$ ipython --no-banner

In [1]: import numpy as np

In [2]: np.set_printoptions(precision=1, suppress=True, linewidth=160, sign=" ")

In [3]: A = np.loadtxt("test9.csv", delimiter=",")

In [4]: A
Out[4]: 
array([[ 3., -2., -2.,  3.,  2.,  0.,  0.,  3.,  0.,  2., -3., -2.],
       [ 3.,  1., -3.,  3.,  2., -3., -2., -2., -2., -2.,  3., -2.],
       [ 1.,  0.,  0.,  0.,  1.,  2.,  2., -1., -2., -1., -2.,  3.],
       [ 0.,  1., -2., -1.,  3., -2.,  1., -2.,  1., -1., -2.,  0.],
       [-3., -3., -3.,  0.,  1.,  2., -1.,  0., -3.,  3., -3., -2.],
       [-1., -2., -3.,  0.,  1.,  1.,  3.,  2., -1., -3.,  0., -1.],
       [ 2.,  0., -3.,  2.,  0.,  0., -1.,  2., -2.,  2., -3.,  2.],
       [-1., -3.,  0., -3., -1., -3.,  2., -2.,  3., -2.,  1.,  1.],
       [-2.,  0.,  3.,  2.,  1., -1., -3., -3., -1., -1., -1., -3.],
       [ 2.,  3., -2.,  1., -1.,  0.,  2., -1., -3.,  2.,  1.,  0.]])

In [5]: f, g = A[6], A[2]

In [6]: f @ g
Out[6]: np.float64(12.0)

In [7]: pr = (f @ g) / (f @ f) * f

In [8]: np.outer(f, g)
Out[8]: 
array([[ 2.,  0.,  0.,  0.,  2.,  4.,  4., -2., -4., -2., -4.,  6.],
       [ 0.,  0.,  0.,  0.,  0.,  0.,  0., -0., -0., -0., -0.,  0.],
       [-3., -0., -0., -0., -3., -6., -6.,  3.,  6.,  3.,  6., -9.],
       [ 2.,  0.,  0.,  0.,  2.,  4.,  4., -2., -4., -2., -4.,  6.],
       [ 0.,  0.,  0.,  0.,  0.,  0.,  0., -0., -0., -0., -0.,  0.],
       [ 0.,  0.,  0.,  0.,  0.,  0.,  0., -0., -0., -0., -0.,  0.],
       [-1., -0., -0., -0., -1., -2., -2.,  1.,  2.,  1.,  2., -3.],
       [ 2.,  0.,  0.,  0.,  2.,  4.,  4., -2., -4., -2., -4.,  6.],
       [-2., -0., -0., -0., -2., -4., -4.,  2.,  4.,  2.,  4., -6.],
       [ 2.,  0.,  0.,  0.,  2.,  4.,  4., -2., -4., -2., -4.,  6.],
       [-3., -0., -0., -0., -3., -6., -6.,  3.,  6.,  3.,  6., -9.],
       [ 2.,  0.,  0.,  0.,  2.,  4.,  4., -2., -4., -2., -4.,  6.]])

In [9]: round(np.linalg.norm(f + g) ** 2 + np.linalg.norm(f - g) ** 2, 1)
Out[9]: np.float64(144.0)

In [10]: np.linalg.matrix_rank(np.outer(f, g))
Out[10]: np.int64(1)

In [11]: g - pr
Out[11]: array([ 0.4,  0. ,  0.8, -0.6,  1. ,  2. ,  2.3, -1.6, -1.4, -1.6, -1.2,  2.4])

In [12]: f = np.array([3, 3, 1])

In [13]: np.polyval(f, A[3])
Out[13]: array([  1.,   7.,   7.,   1.,  37.,   7.,   7.,   7.,   7.,   1.,   7.,   1.])

In [14]: np.correlate(A[3], A[2], "full")
Out[14]: array([  0.,   3.,  -8.,   0.,  11.,  -8.,  10., -13.,   2.,  -1.,  -1.,   6.,   0.,   2.,  -1.,  -2.,  -7.,  -1.,  -2.,   1.,  -1.,  -2.,   0.])

In [15]: W0 = np.loadtxt("a.csv", delimiter=",")

In [16]: W0
Out[16]: 
array([[ -2.,  -2.,  -2.,  -2.,  -2.,  -2.,  -2.,  -2.,  -2.,  -2.,  -2.,  -2.,  -2.],
       [ -2.,  -4.,  -4.,  -4.,  -4.,  -4.,  -4.,  -4.,  -4.,  -4.,  -4.,  -4.,  -4.],
       [ -2.,  -4.,  -6.,  -6.,  -6.,  -6.,  -6.,  -6.,  -6.,  -6.,  -6.,  -6.,  -6.],
       [ -2.,  -4.,  -6.,  -8.,  -8.,  -8.,  -8.,  -8.,  -8.,  -8.,  -8.,  -8.,  -8.],
       [ -2.,  -4.,  -6.,  -8., -10., -10., -10., -10., -10., -10., -10., -10., -10.],
       [ -2.,  -4.,  -6.,  -8., -10., -12., -12., -12., -12., -12., -12., -12., -12.],
       [ -2.,  -4.,  -6.,  -8., -10., -12., -14., -14., -14., -14., -14., -14., -14.],
       [ -2.,  -4.,  -6.,  -8., -10., -12., -14., -16., -16., -16., -16., -16., -16.],
       [ -2.,  -4.,  -6.,  -8., -10., -12., -14., -16., -18., -18., -18., -18., -18.],
       [ -2.,  -4.,  -6.,  -8., -10., -12., -14., -16., -18., -20., -20., -20., -20.],
       [ -2.,  -4.,  -6.,  -8., -10., -12., -14., -16., -18., -20., -22., -22., -22.],
       [ -2.,  -4.,  -6.,  -8., -10., -12., -14., -16., -18., -20., -22., -24., -24.],
       [ -2.,  -4.,  -6.,  -8., -10., -12., -14., -16., -18., -20., -22., -24., -26.]])

In [17]: ev, vecs = np.linalg.eigh(W0)

In [18]: np.unique(ev.round(6) + 0, return_counts=True)[1]
Out[18]: array([ 1,  1,  1,  1,  1,  1,  1,  1,  1,  1,  1,  1,  1])

In [19]: (ev > 1e-8).sum(), (ev < -1e-8).sum()
Out[19]: (np.int64(0), np.int64(13))

In [20]: np.linalg.svd(W0, compute_uv=False)
Out[20]: array([ 147.9,   16.6,    6.1,    3.2,    2. ,    1.4,    1.1,    0.9,    0.7,    0.6,    0.6,    0.5,    0.5])

In [21]: np.round(ev.sum(), 1), np.trace(W0)
Out[21]: (np.float64(-182.0), np.float64(-182.0))

In [22]: np.linalg.eigvalsh(W0 @ W0)
Out[22]: array([     0.3,      0.3,      0.3,      0.4,      0.5,      0.7,      1.1,      2. ,      4. ,     10.2,     36.9,    275. ,  21872.4])

In [23]: rng = np.random.default_rng(6081)

In [24]: M2 = W0 + rng.integers(-2, 3, (13, 1)) @ rng.integers(-2, 3, (1, 13))

In [25]: M2
Out[25]: 
array([[ -2.,  -2.,  -2.,  -2.,  -2.,  -2.,  -2.,  -2.,  -2.,  -2.,  -2.,  -2.,  -2.],
       [ -2.,  -4.,  -4.,  -4.,  -4.,  -4.,  -4.,  -4.,  -4.,  -4.,  -4.,  -4.,  -4.],
       [ -4.,  -3.,  -7.,  -7.,  -7.,  -6.,  -5.,  -6.,  -7.,  -6.,  -5.,  -8.,  -6.],
       [ -4.,  -3.,  -7.,  -9.,  -9.,  -8.,  -7.,  -8.,  -9.,  -8.,  -7., -10.,  -8.],
       [ -4.,  -3.,  -7.,  -9., -11., -10.,  -9., -10., -11., -10.,  -9., -12., -10.],
       [ -6.,  -2.,  -8., -10., -12., -12., -10., -12., -14., -12., -10., -16., -12.],
       [ -2.,  -4.,  -6.,  -8., -10., -12., -14., -14., -14., -14., -14., -14., -14.],
       [ -2.,  -4.,  -6.,  -8., -10., -12., -14., -16., -16., -16., -16., -16., -16.],
       [ -2.,  -4.,  -6.,  -8., -10., -12., -14., -16., -18., -18., -18., -18., -18.],
       [  0.,  -5.,  -5.,  -7.,  -9., -12., -15., -16., -17., -20., -21., -18., -20.],
       [ -6.,  -2.,  -8., -10., -12., -12., -12., -16., -20., -20., -20., -26., -22.],
       [  2.,  -6.,  -4.,  -6.,  -8., -12., -16., -16., -16., -20., -24., -20., -24.],
       [ -2.,  -4.,  -6.,  -8., -10., -12., -14., -16., -18., -20., -22., -24., -26.]])

In [26]: np.abs(M2 - W0).sum(axis=1)
Out[26]: array([  0.,   0.,  11.,  11.,  11.,  22.,   0.,   0.,   0.,  11.,  22.,  22.,   0.])

In [27]: np.linalg.norm(W0, axis=1).argmax()
Out[27]: np.int64(12)

In [28]: round(np.linalg.norm(W0[12], 1), 1), round(np.linalg.norm(W0[12], np.inf), 1)
Out[28]: (np.float64(182.0), np.float64(26.0))

In [29]: round(float(np.linalg.norm(W0, 1)), 1), round(np.linalg.norm(W0, np.inf), 1)
Out[29]: (182.0, np.float64(182.0))

In [30]: round(float(np.linalg.norm(W0, 2)), 1)
Out[30]: 147.9

In [31]: np.round(np.linalg.norm(W0, "nuc"), 1)
Out[31]: np.float64(182.0)

In [32]: np.linalg.norm(W0, axis=1)
Out[32]: array([  7.2,  14. ,  20.4,  26.4,  31.9,  37. ,  41.7,  45.8,  49.4,  52.3,  54.7,  56.4,  57.2])

In [33]: W0[12] @ W0[3]
Out[33]: np.float64(1416.0)

In [34]: round(np.linalg.eigvalsh(W0).min(), 1)
Out[34]: np.float64(-147.9)

In [35]: np.all(np.linalg.eigvalsh(W0) > 0)
Out[35]: np.False_

In [36]: f = np.array([1, 1, 2, 0, 3, 1, 2, 1, 1, 2, 1, 3, 0])

In [37]: M2 = W0 + np.outer(f, np.eye(13)[12])

In [38]: np.linalg.matrix_rank(np.linalg.inv(M2) - np.linalg.inv(W0), tol=1e-8)
Out[38]: np.int64(1)

In [39]: np.linalg.matrix_rank(M2 - W0)
Out[39]: np.int64(1)

In [40]: mat = np.load("sample1.npy")

In [41]: mat.round(1) + 0
Out[41]: 
array([[-13.2,   4.3,  12. ,  12. ,  -7.9,   6.1,   6.6],
       [-12.6,   4.3,  11.3,  11.3,  -7.6,   5.9,   6.4],
       [ -7.3,   3.9,   5.3,   5.3,  -4.9,   3.6,   4.5],
       [ -2.3,   2.2,   0.6,   0.6,  -1.9,   1.1,   2. ],
       [ -1.5,   1.7,   0.2,   0.2,  -1.3,   0.7,   1.6],
       [ -0.6,   0.9,  -0.1,  -0.1,  -0.6,   0.2,   0.8],
       [ -0.5,   0.8,  -0.2,  -0.2,  -0.5,   0.2,   0.7],
       [ -0.4,   0.6,  -0.2,  -0.2,  -0.4,   0.1,   0.5],
       [ -0.3,   0.5,  -0.2,  -0.2,  -0.3,   0.1,   0.5],
       [ -0.3,   0.5,  -0.1,  -0.1,  -0.3,   0.1,   0.5],
       [ -0.1,   0.3,  -0.1,  -0.1,  -0.1,   0. ,   0.2],
       [  0.1,  -0.2,   0.1,   0.1,   0.1,   0. ,  -0.2],
       [  0.1,  -0.2,   0.1,   0.1,   0.1,   0. ,  -0.2],
       [  0.1,  -0.3,   0.2,   0.2,   0.1,   0.1,  -0.3],
       [  0.1,  -0.3,   0.2,   0.2,   0.1,   0.1,  -0.4],
       [  0.1,  -0.4,   0.5,   0.5,   0.1,   0.4,  -0.7],
       [  0.1,  -0.4,   0.5,   0.5,   0. ,   0.5,  -0.8],
       [  0.1,  -0.4,   0.5,   0.5,   0. ,   0.5,  -0.8],
       [  0.1,   0. ,   0.5,   0.5,  -0.3,   1. ,  -0.9],
       [  0. ,   0.1,   0.5,   0.5,  -0.4,   1.1,  -0.9],
       [  0. ,   1.4,  -0.3,  -0.3,  -1.3,   2.3,  -1. ],
       [  0. ,   1.6,  -0.4,  -0.4,  -1.3,   2.5,  -1. ],
       [  1. ,   8.1,  -6. ,  -6. ,  -4.4,   6.2,  -0.4],
       [  1.6,  10.6,  -8.5,  -8.5,  -5.4,   7.4,  -0.2],
       [  1.7,  10.9,  -8.8,  -8.8,  -5.6,   7.5,  -0.1]])

In [42]: np.linalg.cond(mat) > 100
Out[42]: np.True_

In [43]: np.argsort(-np.linalg.norm(mat, axis=0).round(6), kind="stable")[:3]
Out[43]: array([ 2,  3,  0])

In [44]: W = np.array([[0, 0, 3],
    ...:     [2, 2, 2],
    ...:     [0, 3, 0],
    ...:     [3, 3, 2],
    ...:     [2, 0, 3],
    ...:     [2, 0, 1],
    ...:     [2, 1, 3]])

In [45]: c = np.array([-1, -1, -2])

In [46]: H = np.maximum(mat @ W + c, 0)

In [47]: np.linalg.matrix_rank(H)
Out[47]: np.int64(2)

In [48]: (H > 0).astype(int)
Out[48]: 
array([[ 1,  1,  0],
       [ 1,  1,  0],
       [ 1,  1,  0],
       [ 1,  1,  0],
       [ 1,  1,  0],
       [ 1,  1,  0],
       [ 1,  1,  0],
       [ 1,  0,  0],
       [ 1,  0,  0],
       [ 1,  0,  0],
       [ 0,  0,  0],
       [ 0,  0,  0],
       [ 0,  0,  0],
       [ 0,  0,  0],
       [ 0,  0,  0],
       [ 0,  1,  0],
       [ 0,  1,  0],
       [ 0,  1,  0],
       [ 1,  1,  0],
       [ 1,  1,  0],
       [ 1,  0,  0],
       [ 1,  0,  0],
       [ 0,  0,  0],
       [ 0,  0,  0],
       [ 0,  0,  0]])

In [49]: H.round(1) + 0
Out[49]: 
array([[ 53.3,  86.3,   0. ],
       [ 50.6,  81.5,   0. ],
       [ 28.7,  42.7,   0. ],
       [  7.9,   9.3,   0. ],
       [  4.9,   5.1,   0. ],
       [  1.3,   0.7,   0. ],
       [  1. ,   0.4,   0. ],
       [  0.3,   0. ,   0. ],
       [  0.2,   0. ,   0. ],
       [  0.1,   0. ,   0. ],
       [  0. ,   0. ,   0. ],
       [  0. ,   0. ,   0. ],
       [  0. ,   0. ,   0. ],
       [  0. ,   0. ,   0. ],
       [  0. ,   0. ,   0. ],
       [  0. ,   0.2,   0. ],
       [  0. ,   0.5,   0. ],
       [  0. ,   0.5,   0. ],
       [  0. ,   1. ,   0. ],
       [  0.1,   1. ,   0. ],
       [  1.2,   0. ,   0. ],
       [  1.3,   0. ,   0. ],
       [  0. ,   0. ,   0. ],
       [  0. ,   0. ,   0. ],
       [  0. ,   0. ,   0. ]])

In [50]: cent = np.array([[1, 1], [-1, -1], [-2, -2]])

In [51]: W @ cent
Out[51]: 
array([[-6, -6],
       [-4, -4],
       [-3, -3],
       [-4, -4],
       [-4, -4],
       [ 0,  0],
       [-5, -5]])
